% python3 -q
>>> import numpy as np
>>> import numpy.linalg as la
>>> np.set_printoptions(precision=2, suppress=True, linewidth=160)
>>> tidy = lambda a: np.round(a, 2) + 0
>>> W0 = np.array([[0.0, 0.0, 0.0, 0.0, 0.0, 1.0],
...     [0.0, 0.0, 0.0, 0.0, 0.0, -2.0],
...     [0.0, 0.0, 0.0, 0.0, 0.0, 1.0],
...     [0.0, 0.0, 0.0, 0.0, 0.0, 1.0],
...     [0.0, 0.0, 0.0, 0.0, 0.0, -1.0],
...     [1.0, -2.0, 1.0, 1.0, -1.0, 0.0]])
>>> # symmetric
>>> rng = np.random.default_rng(80569)
>>> z = rng.permutation(6)
>>> z
array([0, 3, 1, 4, 2, 5])
>>> M2 = W0[z][:, z]
>>> M2
array([[ 0.,  0.,  0.,  0.,  0.,  1.],
       [ 0.,  0.,  0.,  0.,  0.,  1.],
       [ 0.,  0.,  0.,  0.,  0., -2.],
       [ 0.,  0.,  0.,  0.,  0., -1.],
       [ 0.,  0.,  0.,  0.,  0.,  1.],
       [ 1.,  1., -2., -1.,  1.,  0.]])
>>> np.trace(M2)
np.float64(0.0)
>>> np.diag(M2)
array([0., 0., 0., 0., 0., 0.])
>>> tidy(la.det(M2)), tidy(la.det(W0[z]))
(np.float64(0.0), np.float64(0.0))
>>> la.matrix_rank(M2, rtol=0.1)
np.int64(2)
>>> [round(float(x), 2) for x in la.svd(M2, compute_uv=False)[:3]]
[2.83, 2.83, 0.0]
>>> tidy(la.norm(M2, 2) / la.norm(M2))
np.float64(0.71)
>>> la.cond(M2) > 100
np.True_
>>> U, sigma, Vh = la.svd(W0)
>>> V = Vh[:(sigma > 1e-8).sum()]
>>> vec = W0[0] + -3 * W0[3] + rng.integers(2) * np.eye(6)[1]
>>> vec
array([ 0.,  1.,  0.,  0.,  0., -2.])
>>> la.matrix_rank(np.vstack([W0, vec]))
np.int64(3)
>>> np.allclose(V.T @ V @ vec, vec)
False
>>> tidy(np.diag(V.T @ V))
array([0.12, 0.5 , 0.12, 0.12, 0.12, 1.  ])
>>> M = np.load("run14.npy")
>>> M
array([[ 0.5 ,  1.6 , -0.1 ,  0.8 ,  1.1 ],
       [-0.3 ,  2.1 , -1.1 ,  3.  , -0.5 ],
       [ 0.69,  1.64,  0.33,  0.55,  0.13],
       [ 0.7 ,  1.7 ,  0.3 ,  0.6 ,  0.2 ],
       [-0.5 , -1.6 , -0.4 ,  0.2 , -0.2 ],
       [ 1.7 , -0.5 ,  0.2 , -1.5 , -0.7 ]])
>>> P = M @ la.solve(M.T @ M, M.T)
>>> tidy(np.diag(P))
array([1.  , 1.  , 0.53, 0.48, 1.  , 1.  ])
>>> tidy(la.eigvalsh(P))
array([0., 1., 1., 1., 1., 1.])
>>> F = np.loadtxt("dump.csv", delimiter=",")
>>> F
array([[-1.,  1.,  1.,  1.,  1.],
       [ 1., -1.,  1.,  1.,  1.],
       [ 1.,  1., -1.,  1.,  1.],
       [ 1.,  1.,  1., -1.,  1.],
       [ 1.,  1.,  1.,  1., -1.]])
>>> M2 = np.array([[3, 8], [4, 8]])
>>> W2 = np.kron(M2, F)
>>> la.matrix_rank(W2)
np.int64(10)
>>> W2.shape
(10, 10)
>>> W2
array([[-3.,  3.,  3.,  3.,  3., -8.,  8.,  8.,  8.,  8.],
       [ 3., -3.,  3.,  3.,  3.,  8., -8.,  8.,  8.,  8.],
       [ 3.,  3., -3.,  3.,  3.,  8.,  8., -8.,  8.,  8.],
       [ 3.,  3.,  3., -3.,  3.,  8.,  8.,  8., -8.,  8.],
       [ 3.,  3.,  3.,  3., -3.,  8.,  8.,  8.,  8., -8.],
       [-4.,  4.,  4.,  4.,  4., -8.,  8.,  8.,  8.,  8.],
       [ 4., -4.,  4.,  4.,  4.,  8., -8.,  8.,  8.,  8.],
       [ 4.,  4., -4.,  4.,  4.,  8.,  8., -8.,  8.,  8.],
       [ 4.,  4.,  4., -4.,  4.,  8.,  8.,  8., -8.,  8.],
       [ 4.,  4.,  4.,  4., -4.,  8.,  8.,  8.,  8., -8.]])
